$ ipython --no-banner

In [1]: import numpy as np

In [2]: from numpy import linalg as LA

In [3]: np.set_printoptions(precision=2, suppress=True, linewidth=140)

In [4]: def rnd(a):
   ...:     return np.round(a, 2) + 0
   ...: 

In [5]: K = np.load("mat.npy")

In [6]: K
Out[6]: 
array([[-3., -3.,  2., -4., -3., -3.,  5.,  0.,  1., -3.,  0.],
       [-3.,  0.,  2.,  1.,  1.,  3.,  4.,  5., -1.,  5.,  4.],
       [ 0.,  0., -5.,  4., -3.,  5.,  4.,  3.,  2.,  1.,  0.],
       [ 0.,  0., -4.,  1.,  1., -2., -3., -3., -5.,  4., -1.],
       [ 0.,  0.,  1., -5.,  4., -5., -1.,  4., -1.,  0., -1.],
       [ 0.,  0., -5.,  1.,  3., -5., -3., -4.,  5.,  3., -1.],
       [ 0.,  0., -5.,  4., -3.,  4.,  5., -1., -3.,  0.,  0.],
       [ 0.,  0.,  0.,  3.,  4.,  4., -5., -3., -4., -4., -5.],
       [ 0.,  0.,  2., -2.,  2.,  5.,  2., -2.,  1.,  3., -1.],
       [ 0.,  0.,  1.,  3.,  5.,  0., -2.,  0.,  2.,  2., -1.],
       [ 0.,  0., -1., -2., -1., -4.,  3.,  3.,  4., -4., -3.]])

In [7]: rng = np.random.default_rng(660)

In [8]: lab = rng.permutation(11)

In [9]: M2 = K[:, lab] * rng.choice([-1, 1], 11)

In [10]: M2
Out[10]: 
array([[ 1.,  0., -0., -3., -3.,  2., -5.,  3.,  3.,  4.,  3.],
       [-1.,  4., -5.,  1., -3.,  2., -4., -0., -5., -1., -3.],
       [ 2.,  0., -3., -3.,  0., -5., -4., -0., -1., -4., -5.],
       [-5., -1.,  3.,  1.,  0., -4.,  3., -0., -4., -1.,  2.],
       [-1., -1., -4.,  4.,  0.,  1.,  1., -0., -0.,  5.,  5.],
       [ 5., -1.,  4.,  3.,  0., -5.,  3., -0., -3., -1.,  5.],
       [-3.,  0.,  1., -3.,  0., -5., -5., -0., -0., -4., -4.],
       [-4., -5.,  3.,  4.,  0.,  0.,  5., -0.,  4., -3., -4.],
       [ 1., -1.,  2.,  2.,  0.,  2., -2., -0., -3.,  2., -5.],
       [ 2., -1., -0.,  5.,  0.,  1.,  2., -0., -2., -3., -0.],
       [ 4., -3., -3., -1.,  0., -1., -3., -0.,  4.,  2.,  4.]])

In [11]: U, _, Vt = LA.svd(K.T @ M2)

In [12]: lab
Out[12]: array([ 8, 10,  7,  4,  0,  2,  6,  1,  9,  3,  5])

In [13]: M2 = K + rng.integers(-2, 3, (11, 8)) @ rng.integers(-2, 3, (8, 11))

In [14]: M2
Out[14]: 
array([[  0.,  -5.,   7., -12.,   8.,   1.,  12.,   5.,  10.,   1.,  -1.],
       [  5., -10.,  -2.,   6.,   3.,   1.,   7.,   2.,  -6.,   1.,  13.],
       [  1.,   6., -10.,  -3.,  -5.,   3.,   0.,   1.,   4.,   2.,  -9.],
       [  4., -10.,   0.,  12.,  -2.,   4.,  -2.,  -1.,  -6.,   8.,   9.],
       [  1.,  -2.,   4.,  -2.,   7.,  -3.,   6.,   3.,  -7.,  -5.,   6.],
       [ -7.,  10.,  -5.,   0.,   0.,  -5.,  -3.,  -7.,  -4.,  -1.,  -3.],
       [  7., -10.,   3.,  14., -11.,  15.,   2.,   2.,   6.,  11.,   2.],
       [ -4.,  -2.,  -2.,   4.,  10.,  -6.,  -1.,  -7.,  -9., -13.,   0.],
       [-12.,   8.,  -7.,  -3.,  -1.,  -8.,  -7., -10.,  -8.,   1.,  -5.],
       [ -8.,  10., -11.,  -2.,  -3.,  -9., -19.,  -6.,  -4.,   4., -12.],
       [ -4.,   8.,   2.,  -1., -10.,  -1.,  -1.,  -2.,   3.,  -1., -11.]])

In [15]: rnd(LA.svd(M2 - K, compute_uv=False))
Out[15]: array([51.41, 32.5 , 26.82, 17.54,  9.9 ,  6.66,  4.53,  1.76,  0.  ,  0.  ,  0.  ])

In [16]: W0 = np.load("block10.npy")

In [17]: W0
Out[17]: 
array([[ 4, -6,  4,  7, -7, -1, -1],
       [-6, -8, -6,  7, -9, -6, -6],
       [-2,  8,  2, -1, -6,  8, -8],
       [ 6,  7, -2, -4,  2,  7,  2],
       [ 6,  6,  5,  6, -1, -4, -6],
       [-4, -5,  4,  1,  1,  6,  9],
       [-5,  2, -5,  5, -3, -5,  3],
       [-6, -5, -1,  3, -5, -2,  9],
       [ 4,  7,  3,  0, -7,  5,  8],
       [-9,  2, -1,  9, -6, -2,  4]])

In [18]: x0 = np.array([-1, 2, 1, 1, 0, -2, 1])

In [19]: rhs = W0 @ x0

In [20]: try:
    ...:     LA.solve(W0, rhs)
    ...: except LA.LinAlgError as e:
    ...:     print("failed:", e)
    ...: 
failed: Last 2 dimensions of the array must be square

In [21]: rnd(LA.solve(W0.T @ W0, W0.T @ rhs))
Out[21]: array([-1.,  2.,  1.,  1.,  0., -2.,  1.])

In [22]: rnd(LA.pinv(W0) @ W0)
Out[22]: 
array([[1., 0., 0., 0., 0., 0., 0.],
       [0., 1., 0., 0., 0., 0., 0.],
       [0., 0., 1., 0., 0., 0., 0.],
       [0., 0., 0., 1., 0., 0., 0.],
       [0., 0., 0., 0., 1., 0., 0.],
       [0., 0., 0., 0., 0., 1., 0.],
       [0., 0., 0., 0., 0., 0., 1.]])

In [23]: rhs
Out[23]: array([ -4,  -3,  -5, -10,  19,  -4,  22,  11,  11,  29])

In [24]: rhs = rhs + 0.02 * rng.normal(size=10)

In [25]: rnd(rhs)
Out[25]: array([ -3.99,  -3.01,  -5.01, -10.  ,  19.  ,  -4.03,  22.  ,  10.99,  10.98,  28.97])

In [26]: c, *_ = LA.lstsq(W0, rhs)

In [27]: rnd(LA.norm(rhs - W0 @ c))
Out[27]: np.float64(0.02)

In [28]: [round(float(LA.norm(LA.solve(W0.T @ W0 + lam * np.eye(7), W0.T @ rhs))), 2) for lam in (0, 1, 10, 100)]
Out[28]: [3.46, 3.42, 3.14, 2.01]
